In [1]: import numpy as np

In [2]: np.set_printoptions(precision=2, suppress=True, linewidth=100, floatmode="fixed")

In [3]: def rnd(a):
   ...:     return np.round(a, 2) + 0
   ...: 

In [4]: J = np.loadtxt("m.csv", delimiter=",")

In [5]: rnd(J)
Out[5]: 
array([[-3.93,  1.92,  2.87, -3.61],
       [ 1.92,  2.12,  1.57, -2.97],
       [ 2.87,  1.57,  0.79, -1.97],
       [-3.61, -2.97, -1.97,  4.03]])

In [6]: w, V = np.linalg.eigh(J)

In [7]: rnd(w.sum()), rnd(np.trace(J))
Out[7]: (np.float64(3.0), np.float64(3.0))

In [8]: np.unique(w.round(6) + 0, return_counts=True)[1]
Out[8]: array([1, 2, 1])

In [9]: rnd(np.linalg.eigvalsh(J + -3 * np.eye(4)))
Out[9]: array([-9.00, -3.00, -3.00,  6.00])

In [10]: np.linalg.lstsq(J[:-1].T, J[-1])[2]
Out[10]: np.int32(2)

In [11]: np.allclose(J[:-1].T @ np.linalg.lstsq(J[:-1].T, J[-1])[0], J[-1])
Out[11]: True

In [12]: np.unique(J.round(6), axis=0).shape
Out[12]: (4, 4)

In [13]: hat = np.triu(np.array([[1, 0, 2, 3], [1, 3, 3, 3], [2, 0, 3, 1], [1, 0, 1, 2]]), 1) + np.eye(4)

In [14]: A2 = hat @ J @ np.linalg.inv(hat)

In [15]: rnd(np.poly(A2))
Out[15]: array([  1.00,  -3.00, -54.00,   0.00,   0.00])

In [16]: rnd(np.trace(A2)), rnd(np.trace(J))
Out[16]: (np.float64(3.0), np.float64(3.0))

In [17]: X = np.load("test12.npy")

In [18]: X
Out[18]: 
array([[-0.03,  0.05,  0.90,  1.04, -0.92],
       [ 0.14, -0.07,  1.16,  1.09, -0.96],
       [ 0.19,  0.08, -3.10, -2.95,  2.91]])

In [19]: f, g = X[2], X[0]

In [20]: rnd(f @ f)
Out[20]: np.float64(26.82)

In [21]: rnd(f @ g)
Out[21]: np.float64(-8.54)

In [22]: p = (f @ g) / (f @ f) * f

In [23]: rnd(g - p)
Out[23]: array([ 0.03,  0.08, -0.09,  0.10,  0.01])

In [24]: rnd(np.linalg.norm(f + g) ** 2 + np.linalg.norm(f - g) ** 2)
Out[24]: np.float64(59.13)

In [25]: th = np.radians(180)

In [26]: R = np.eye(5)

In [27]: R[4, 4] = R[1, 1] = np.cos(th)

In [28]: R[4, 1], R[1, 4] = -np.sin(th), np.sin(th)

In [29]: rnd(R)
Out[29]: 
array([[ 1.00,  0.00,  0.00,  0.00,  0.00],
       [ 0.00, -1.00,  0.00,  0.00,  0.00],
       [ 0.00,  0.00,  1.00,  0.00,  0.00],
       [ 0.00,  0.00,  0.00,  1.00,  0.00],
       [ 0.00,  0.00,  0.00,  0.00, -1.00]])

In [30]: A2 = X @ R.T

In [31]: np.allclose(X @ X.T, A2 @ A2.T)
Out[31]: True

In [32]: rnd(A2)
Out[32]: 
array([[-0.03, -0.05,  0.90,  1.04,  0.92],
       [ 0.14,  0.07,  1.16,  1.09,  0.96],
       [ 0.19, -0.08, -3.10, -2.95, -2.91]])

In [33]: rnd(np.linalg.svd(X, compute_uv=False)), rnd(np.linalg.svd(A2, compute_uv=False))
Out[33]: (array([5.74, 0.22, 0.15]), array([5.74, 0.22, 0.15]))

In [34]: blk = np.stack([X, -1 * X, X[::-1]])

In [35]: (blk @ X.T).shape
Out[35]: (3, 3, 3)

In [36]: blk.shape
Out[36]: (3, 3, 5)

In [37]: rnd(np.einsum("bij,cij->bc", blk, blk))
Out[37]: 
array([[ 33.04, -33.04, -13.59],
       [-33.04,  33.04,  13.59],
       [-13.59,  13.59,  33.04]])

In [38]: np.linalg.matrix_rank(blk.reshape(3, -1))
Out[38]: np.int64(2)

In [39]: w, V = np.linalg.eigh(J)

In [40]: x0 = np.array([0, 7, 6, 5])

In [41]: rnd(x0 @ J @ x0 / (x0 @ x0)), rnd(w[0]), rnd(w[-1])
Out[41]: (np.float64(0.35), np.float64(-6.0), np.float64(9.0))

In [42]: rnd(np.linalg.eigvalsh(J[1:, 1:]))
Out[42]: array([-0.25,  0.00,  7.18])

In [43]: rng = np.random.default_rng(37204)

In [44]: E = np.triu(rng.random((5, 5)) < 0.5, 1).astype(int)

In [45]: E = E + E.T

In [46]: E
Out[46]: 
array([[0, 0, 1, 0, 1],
       [0, 0, 1, 1, 0],
       [1, 1, 0, 0, 0],
       [0, 1, 0, 0, 0],
       [1, 0, 0, 0, 0]])

In [47]: # looks like rank 4

In [48]: np.argsort(-np.linalg.norm(E, axis=0).round(6), kind="stable")[:3]
Out[48]: array([0, 1, 2])

In [49]: np.linalg.cond(E) > 100
Out[49]: np.True_

In [50]: rnd(np.linalg.norm(E, 2) / np.linalg.norm(E))
Out[50]: np.float64(0.61)

In [51]: w, V = np.linalg.eigh(E)

In [52]: x0 = np.array([-1, 3, 0, 2, -1])

In [53]: rnd(np.linalg.eigvalsh(E[1:, 1:]))
Out[53]: array([-1.41,  0.00,  0.00,  1.41])

In [54]: np.abs(E).sum(axis=1).max(), rnd(np.abs(w).max())
Out[54]: (np.int64(2), np.float64(1.73))

In [55]: rnd(V * np.maximum(w, 0) @ V.T)
Out[55]: 
array([[ 0.68,  0.18,  0.50,  0.00,  0.50],
       [ 0.18,  0.68,  0.50,  0.50,  0.00],
       [ 0.50,  0.50,  0.58,  0.29,  0.29],
       [ 0.00,  0.50,  0.29,  0.39, -0.11],
       [ 0.50,  0.00,  0.29, -0.11,  0.39]])

In [56]: r = np.linalg.matrix_rank(E)

In [57]: r
Out[57]: np.int64(4)

In [58]: N = np.linalg.svd(E)[2][r:].T

In [59]: [int(np.linalg.matrix_rank(E[:i])) for i in range(1, len(E) + 1)]
Out[59]: [1, 2, 3, 4, 4]

In [60]: [int(np.linalg.matrix_rank(E[:, :j + 1])) for j in range(5)]
Out[60]: [1, 2, 3, 4, 4]

In [61]: f, g = E[1], E[3]

In [62]: f @ f
Out[62]: np.int64(2)

In [63]: p = (f @ g) / (f @ f) * f

In [64]: p
Out[64]: array([0.00, 0.00, 0.00, 0.00, 0.00])

In [65]: g - p
Out[65]: array([0.00, 1.00, 0.00, 0.00, 0.00])

In [66]: np.outer(f, g)
Out[66]: 
array([[0, 0, 0, 0, 0],
       [0, 0, 0, 0, 0],
       [0, 1, 0, 0, 0],
       [0, 1, 0, 0, 0],
       [0, 0, 0, 0, 0]])

In [67]: rnd(np.linalg.norm(f + g) ** 2 + np.linalg.norm(f - g) ** 2)
Out[67]: np.float64(6.0)

In [68]: th = np.deg2rad(15)

In [69]: M = np.eye(4)

In [70]: M[np.ix_([1, 3], [1, 3])] = [[np.cos(th), -np.sin(th)], [np.sin(th), np.cos(th)]]

In [71]: rnd(M)
Out[71]: 
array([[ 1.00,  0.00,  0.00,  0.00],
       [ 0.00,  0.97,  0.00, -0.26],
       [ 0.00,  0.00,  1.00,  0.00],
       [ 0.00,  0.26,  0.00,  0.97]])

In [72]: x0 = np.array([0, -3, 1, 1])

In [73]: y = M @ x0

In [74]: beta, lr = np.zeros(4), 1 / np.linalg.norm(M, 2) ** 2

In [75]: for i in range(12):
    ...:     beta -= lr * M.T @ (M @ beta - y)
    ...:     if i % 2 == 0: print(i, round(np.linalg.norm(M @ beta - y), 2))
    ...: 
0 0.0
2 0.0
4 0.0
6 0.0
8 0.0
10 0.0

In [76]: beta
Out[76]: array([ 0.00, -3.00,  1.00,  1.00])

In [77]: rnd(np.linalg.cond(M))
Out[77]: np.float64(1.0)

In [78]: np.flatnonzero(np.linalg.matrix_power((M != 0) + (M.T != 0) + np.eye(4), 4)[3])
Out[78]: array([1, 3])

In [79]: (M != 0).astype(int)
Out[79]: 
array([[1, 0, 0, 0],
       [0, 1, 0, 1],
       [0, 0, 1, 0],
       [0, 1, 0, 1]])

In [80]: rnd(np.linalg.det(M))
Out[80]: np.float64(1.0)

In [81]: rnd(M @ M)
Out[81]: 
array([[ 1.00,  0.00,  0.00,  0.00],
       [ 0.00,  0.87,  0.00, -0.50],
       [ 0.00,  0.00,  1.00,  0.00],
       [ 0.00,  0.50,  0.00,  0.87]])

In [82]: f = np.array([0, 4, -1, -1, -6])

In [83]: g = np.array([1, 1, 1])

In [84]: F = np.outer(f, g)

In [85]: F
Out[85]: 
array([[ 0,  0,  0],
       [ 4,  4,  4],
       [-1, -1, -1],
       [-1, -1, -1],
       [-6, -6, -6]])

In [86]: left, sv, Vh = np.linalg.svd(F)

In [87]: V = Vh[:(sv > 1e-8).sum()]

In [88]: x0 = F[3] + 2 * F[0] + rng.integers(2) * np.eye(3)[1]

In [89]: x0
Out[89]: array([-1.00,  0.00, -1.00])

In [90]: np.allclose(V.T @ V @ x0, x0)
Out[90]: False

In [91]: rnd(V.T @ V)
Out[91]: 
array([[0.33, 0.33, 0.33],
       [0.33, 0.33, 0.33],
       [0.33, 0.33, 0.33]])

In [92]: rnd(np.linalg.norm(x0 - V.T @ V @ x0))
Out[92]: np.float64(0.82)
